$ python -q
>>> import numpy as np
>>> from numpy import linalg as LA
>>> np.set_printoptions(precision=3, suppress=True, linewidth=140)
>>> Q, _ = LA.qr(np.array([[0.5, -1.0, -0.9, 0.2],
...     [1.8, -0.7, -1.3, 1.0],
...     [-0.8, 1.6, -0.7, -1.0],
...     [0.1, 2.6, 0.6, 1.4]]))
>>> F = 5 * Q
>>> print(F)
[[-1.229  1.111 -1.978  4.283]
 [-4.423 -0.851 -1.372 -1.682]
 [ 1.966 -1.777 -4.146 -0.89 ]
 [-0.246 -4.459  1.421  1.742]]
>>> print(F - F[0])
[[ 0.     0.     0.     0.   ]
 [-3.195 -1.961  0.606 -5.965]
 [ 3.195 -2.888 -2.168 -5.173]
 [ 0.983 -5.57   3.399 -2.541]]
>>> print(F.sum(axis=0))
[-3.932 -5.976 -6.075  3.453]
>>> print(F.mean(axis=0))
[-0.983 -1.494 -1.519  0.863]
>>> print(np.unravel_index(np.abs(F).argmax(), F.shape))
(np.int64(3), np.int64(1))
>>> print(LA.svd(F, compute_uv=False))
[5. 5. 5. 5.]
>>> B = LA.inv(F)
>>> print(LA.inv(B))
[[-1.229  1.111 -1.978  4.283]
 [-4.423 -0.851 -1.372 -1.682]
 [ 1.966 -1.777 -4.146 -0.89 ]
 [-0.246 -4.459  1.421  1.742]]
>>> print((np.abs(B) > 1e-9).astype(int))
[[1 1 1 1]
 [1 1 1 1]
 [1 1 1 1]
 [1 1 1 1]]
>>> print(np.round(F @ F.T, 3) + 0)
[[25.  0.  0.  0.]
 [ 0. 25.  0.  0.]
 [ 0.  0. 25.  0.]
 [ 0.  0.  0. 25.]]
>>> print(LA.svd(F, compute_uv=False))
[5. 5. 5. 5.]
>>> W0 = np.load("dump.npy")
>>> print(W0)
[[ -0.988  -0.497  -9.497  -0.474   7.509  -1.509]
 [ -2.984  -0.996  -9.996  -4.964   6.012  -0.012]
 [  3.839   0.71   -8.29   10.387  11.129  -5.129]
 [  0.824  -0.044  -9.044   3.605   8.868  -2.868]
 [ -5.105  -1.526 -10.526  -9.737   4.421   1.579]
 [  1.277   0.069  -8.931   4.623   9.208  -3.208]
 [  2.233   0.308  -8.692   6.774   9.925  -3.925]
 [ -5.513  -1.628 -10.628 -10.654   4.115   1.885]
 [ -1.92   -0.73   -9.73   -2.571   6.81   -0.81 ]
 [  4.349   0.837  -8.163  11.535  11.512  -5.512]
 [ -6.057  -1.764 -10.764 -11.878   3.707   2.293]
 [  8.006   1.752  -7.248  19.764  14.255  -8.255]
 [ -4.422  -1.356 -10.356  -8.2     4.933   1.067]]
>>> w1 = np.array([[4, -5], [-4, 5], [0, -2], [-5, -4], [5, -1], [2, 4]])
>>> beta = np.array([1, 1])
>>> H = np.maximum(W0 @ w1 + beta, 0)
>>> print(LA.matrix_rank(H))
2
>>> print((H > 0).astype(int))
[[1 1]
 [1 1]
 [1 0]
 [1 0]
 [1 1]
 [1 0]
 [1 0]
 [1 1]
 [1 1]
 [1 0]
 [1 1]
 [0 0]
 [1 1]]
>>> cent = np.array([[2, 1, 0], [-1, -1, -1]])
>>> print(w1 @ cent)
[[ 13   9   5]
 [-13  -9  -5]
 [  2   2   2]
 [ -6  -1   4]
 [ 11   6   1]
 [  0  -2  -4]]
>>> print((H @ cent).round(6).argmax(axis=1))
[0 0 0 0 0 0 0 0 0 0 0 0 0]
>>> z = W0[:, 4] > np.median(W0[:, 4])
>>> f = W0[z].mean(axis=0) - W0[~z].mean(axis=0)
>>> print(f)
[ 7.277  1.819  1.819 16.373  5.458 -5.458]
>>> print(np.argsort(-np.abs(f).round(6), kind="stable"))
[3 0 4 5 1 2]
>>> K = np.array([[0.0, 0.0, 0.0, 0.0, 0.0, -1.0],
...     [0.0, 0.0, 0.0, 0.0, 0.0, -3.0],
...     [0.0, 0.0, 0.0, 0.0, 0.0, 2.0],
...     [0.0, 0.0, 0.0, 0.0, 0.0, -1.0],
...     [0.0, 0.0, 0.0, 0.0, 0.0, -3.0],
...     [-1.0, -3.0, 2.0, -1.0, -3.0, 0.0]])
>>> Uu, sig, Vh = LA.svd(K)
>>> print(sig)
[ 4.899  4.899  0.     0.     0.    -0.   ]
>>> B = Uu[:, :2] @ np.diag(sig[:2]) @ Vh[:2]
>>> print(round(float(LA.norm(K - B) / LA.norm(K)), 3))
0.0
>>> print(LA.matrix_rank(K, rtol=0.05))
2
>>> print(np.unique(K.round(6), axis=0).shape)
(4, 6)
>>> print(K @ LA.pinv(K) @ K)
[[ 0.  0.  0.  0.  0. -1.]
 [ 0.  0.  0.  0.  0. -3.]
 [ 0.  0.  0.  0.  0.  2.]
 [ 0.  0.  0.  0.  0. -1.]
 [ 0.  0.  0.  0.  0. -3.]
 [-1. -3.  2. -1. -3.  0.]]
>>> print(np.allclose(K[:-1].T @ LA.lstsq(K[:-1].T, K[-1])[0], K[-1]))
False
>>> feats = np.load("sample8.npy")
>>> print(feats)
[[ 1  0  0  0  0  0  0]
 [ 0  1  0  0  0  0  0]
 [ 2  2  1  0  0  0  0]
 [ 2  2 -1  1  0  0  0]
 [-2  2  2  0  1  0  0]
 [ 1 -2  0  1  2  1  0]
 [-1 -2  0 -1 -1  0  1]]
>>> # triangular: eigenvalues sit on the diagonal
>>> print(round(LA.norm(feats) ** 2 / LA.norm(feats, 2) ** 2, 3))
2.196
>>> print(LA.norm(feats, axis=1).argmax())
4
>>> print(LA.norm(feats, axis=1))
[1.    1.    3.    3.162 3.606 3.317 2.828]
>>> print(np.round(LA.norm(feats, "nuc"), 3))
14.611
>>> print(LA.norm(feats, axis=0))
[3.873 4.583 2.449 1.732 2.449 1.    1.   ]
>>> print(feats @ feats)
[[ 1  0  0  0  0  0  0]
 [ 0  1  0  0  0  0  0]
 [ 4  4  1  0  0  0  0]
 [ 2  2 -2  1  0  0  0]
 [ 0  8  4  0  1  0  0]
 [ 0  2  3  2  4  1  0]
 [-2 -8 -1 -2 -2  0  1]]
>>> print(np.prod(np.diag(feats)), round(float(LA.det(feats)), 3))
1 1.0
>>> def softmax(z):
...     e = np.exp(z - z.max(axis=-1, keepdims=True))
...     return e / e.sum(axis=-1, keepdims=True)
... 
>>> print(softmax(feats).sum(axis=1))
[1. 1. 1. 1. 1. 1. 1.]
>>> att = feats @ feats.T / np.sqrt(7)
>>> print(softmax(att)[1] @ feats)
[0.537 1.263 0.435 0.218 0.266 0.048 0.048]
>>> x = np.array([1, 1, 1, 2, -1, 2, -1])
>>> y = feats @ x
>>> print(y)
[ 1  1  5  5  1  1 -5]
>>> print(LA.solve(feats, y + feats[:, 1]))
[ 1.  2.  1.  2. -1.  2. -1.]
>>> print(LA.solve(feats, y))
[ 1.  1.  1.  2. -1.  2. -1.]
>>> X = np.load("data.npy")
>>> print(X)
[[ -5  -3  -9  -4]
 [ -1   5   7   9]
 [ -1  -2   4   2]
 [ -4  -8 -16 -13]
 [  2  -5  11   2]
 [  1  -1  13   7]]
>>> Uu, sig, Vh = LA.svd(X)
>>> print(sig.round(3) + 0)
[32.118 11.293  5.65   0.   ]
>>> print(np.argmax(sig[:-1] / (sig[1:] + 1e-6)) + 1)
3
>>> B = Uu[:, :3] @ np.diag(sig[:3]) @ Vh[:3]
>>> print(round(np.abs(X - B).max(), 3))
0.0
>>> print(LA.matrix_rank(B))
3
>>> print(LA.matrix_rank(X, rtol=0.05))
3
>>> print(round(LA.norm(X - B, 2), 3), round(float(sig[3]), 3))
0.0 0.0
>>> rk = LA.matrix_rank(X)
>>> print(rk)
3
>>> ns = LA.svd(X)[2][rk:].T
>>> print([int(LA.matrix_rank(np.delete(X, i, axis=0))) for i in range(6)])
[3, 3, 3, 3, 3, 3]
>>> print(LA.matrix_rank(X.T @ X), LA.matrix_rank(X @ X.T))
3 3
>>> print([int(LA.matrix_rank(X[:, :j + 1])) for j in range(4)])
[1, 2, 3, 3]
>>> print(ns[:, 0] / ns[np.abs(ns[:, 0]).round(6).argmax(), 0])
[ 0.813 -0.719 -0.656  1.   ]
>>> rng = np.random.default_rng(30019)
>>> t = np.sort(rng.uniform(-2, 2, 30))
>>> E = np.c_[t, t ** 2, t ** 3] @ np.array([[0, 3, 2, 1, 0], [0, 2, 1, 2, 1], [0, 0, 0, 0, 1]])
>>> print(E)
[[ 0.     1.946 -0.022  5.925 -3.914]
 [ 0.     0.584 -0.545  3.933 -1.891]
 [ 0.     0.243 -0.667  3.398 -1.436]
 [ 0.     0.196 -0.683  3.321 -1.374]
 [ 0.     0.064 -0.728  3.106 -1.206]
 [ 0.    -0.119 -0.789  2.8   -0.978]
 [ 0.    -0.945 -0.998  1.154 -0.055]
 [ 0.    -1.055 -0.996  0.817  0.056]
 [ 0.    -1.072 -0.992  0.752  0.073]
 [ 0.    -1.125 -0.929  0.344  0.143]
 [ 0.    -1.121 -0.912  0.287  0.147]
 [ 0.    -1.072 -0.83   0.103  0.142]
 [ 0.    -0.908 -0.664 -0.067  0.102]
 [ 0.    -0.879 -0.639 -0.08   0.096]
 [ 0.    -0.715 -0.506 -0.121  0.062]
 [ 0.    -0.712 -0.504 -0.121  0.062]
 [ 0.    -0.701 -0.495 -0.122  0.06 ]
 [ 0.    -0.43  -0.295 -0.109  0.022]
 [ 0.     0.088  0.059  0.031  0.001]
 [ 0.     0.404  0.264  0.155  0.017]
 [ 0.     1.056  0.675  0.467  0.112]
 [ 0.     2.435  1.51   1.267  0.541]
 [ 0.     2.496  1.546  1.305  0.566]
 [ 0.     2.691  1.661  1.428  0.65 ]
 [ 0.     3.875  2.353  2.212  1.265]
 [ 0.     4.833  2.905  2.881  1.882]
 [ 0.     7.298  4.3    4.693  3.904]
 [ 0.    11.903  6.852  8.298  9.101]
 [ 0.    11.958  6.883  8.343  9.174]
 [ 0.    12.005  6.909  8.381  9.236]]
>>> print([round(float(x), 3) for x in LA.svd(E, compute_uv=False)[:3]])
[35.38, 10.756, 4.695]
>>> print(LA.matrix_rank(E, rtol=0.1))
3
>>> x = np.array([1, 1, 3, 2, 2])
>>> h1 = np.maximum(E @ x, 0)
>>> print(E.T @ h1)
[   0.    2983.09  1714.864 2089.816 2054.617]
>>> f = np.array([-1, 3, -5])
>>> print(np.polyval(f, E[25]))
[ -5.    -13.862  -4.723  -4.658  -2.896]
>>> print(np.convolve(E[25], f))
[  0.     -4.833  11.596 -18.334  -7.762  -8.759  -9.412]
>>> Uu, sig, Vh = LA.svd(E, full_matrices=False)
>>> print(np.allclose(Uu * sig @ Vh, E))
True
>>> print(np.cumsum(sig ** 2) / np.sum(sig ** 2))
[0.901 0.984 1.    1.    1.   ]
>>> print(np.round(Vh @ Vh.T, 3) + 0)
[[1. 0. 0. 0. 0.]
 [0. 1. 0. 0. 0.]
 [0. 0. 1. 0. 0.]
 [0. 0. 0. 1. 0.]
 [0. 0. 0. 0. 1.]]
>>> print(np.round(Uu.T @ Uu, 3) + 0)
[[1. 0. 0. 0. 0.]
 [0. 1. 0. 0. 0.]
 [0. 0. 1. 0. 0.]
 [0. 0. 0. 1. 0.]
 [0. 0. 0. 0. 1.]]
>>> print(sig.round(3) + 0)
[35.38  10.756  4.695  0.     0.   ]
>>> print(np.round(Uu.T @ E @ Vh.T, 3) + 0)
[[35.38   0.     0.     0.     0.   ]
 [ 0.    10.756  0.     0.     0.   ]
 [ 0.     0.     4.695  0.     0.   ]
 [ 0.     0.     0.     0.     0.   ]
 [ 0.     0.     0.     0.     0.   ]]
>>> print((sig > 1e-8).sum())
3
>>> rk = LA.matrix_rank(E)
>>> print(rk)
3
>>> ns = LA.svd(E)[2][rk:].T
>>> print([int(LA.matrix_rank(E[:i])) for i in range(1, len(E) + 1)])
[1, 2, 3, 3, 3, 3, 3, 3, 3, 3, 3, 3, 3, 3, 3, 3, 3, 3, 3, 3, 3, 3, 3, 3, 3, 3, 3, 3, 3, 3]
>>> print(LA.matrix_rank(E.T @ E), LA.matrix_rank(E @ E.T))
3 3
>>> data = np.load("layer11.npy")
>>> print(data)
[[-2  1  2  0]
 [-2  1  2  0]
 [ 3 -3  1  0]
 [ 2  2  3  1]
 [ 2 -3 -3  0]]
>>> # row 1 repeats row 0
>>> f = np.array([5, 2])
>>> print(np.polyval(f, data[1]))
[-8  7 12  2]
>>> print(np.cross(data[1, :3], data[4, :3]))
[ 3 -2  4]
>>> cen = W0 - W0.mean(axis=0)
>>> Uu, sig, Vh = LA.svd(cen, full_matrices=False)
>>> print(Vh[0] * np.sign(Vh[0, np.abs(Vh[0]).argmax()]))
[ 0.37   0.092  0.092  0.832  0.277 -0.277]
>>> print(sig.round(3) + 0)
[40.841  0.     0.     0.     0.     0.   ]
>>> t = np.radians(45)
>>> Rm = np.eye(5)
>>> Rm[3, 3] = Rm[2, 2] = np.cos(t)
>>> Rm[3, 2], Rm[2, 3] = -np.sin(t), np.sin(t)
>>> print(Rm)
[[ 1.     0.     0.     0.     0.   ]
 [ 0.     1.     0.     0.     0.   ]
 [ 0.     0.     0.707  0.707  0.   ]
 [ 0.     0.    -0.707  0.707  0.   ]
 [ 0.     0.     0.     0.     1.   ]]
>>> B = E @ Rm.T
>>> print(np.abs(B - E).max(axis=0))
[0.    0.    4.196 7.34  0.   ]
>>> print(np.allclose(E @ E.T, B @ B.T))
True
>>> print(np.round(LA.svd(E, compute_uv=False), 3) + 0, np.round(LA.svd(B, compute_uv=False), 3) + 0)
[35.38  10.756  4.695  0.     0.   ] [35.38  10.756  4.695  0.     0.   ]
>>> print(round(LA.det(Rm), 3), round(float(np.trace(Rm)), 3))
1.0 4.414
>>> hat = data @ LA.solve(data.T @ data, data.T)
>>> print(np.round(np.trace(hat), 3))
4.0
>>> print(np.allclose(hat @ hat, hat))
True
>>> print(np.round(hat @ data[:, 3], 3) + 0)
[0. 0. 0. 1. 0.]
>>> print(hat.round(3) + 0)
[[0.5 0.5 0.  0.  0. ]
 [0.5 0.5 0.  0.  0. ]
 [0.  0.  1.  0.  0. ]
 [0.  0.  0.  1.  0. ]
 [0.  0.  0.  0.  1. ]]
>>> print(np.round((np.eye(5) - hat) @ data, 3) + 0)
[[0. 0. 0. 0.]
 [0. 0. 0. 0.]
 [0. 0. 0. 0.]
 [0. 0. 0. 0.]
 [0. 0. 0. 0.]]
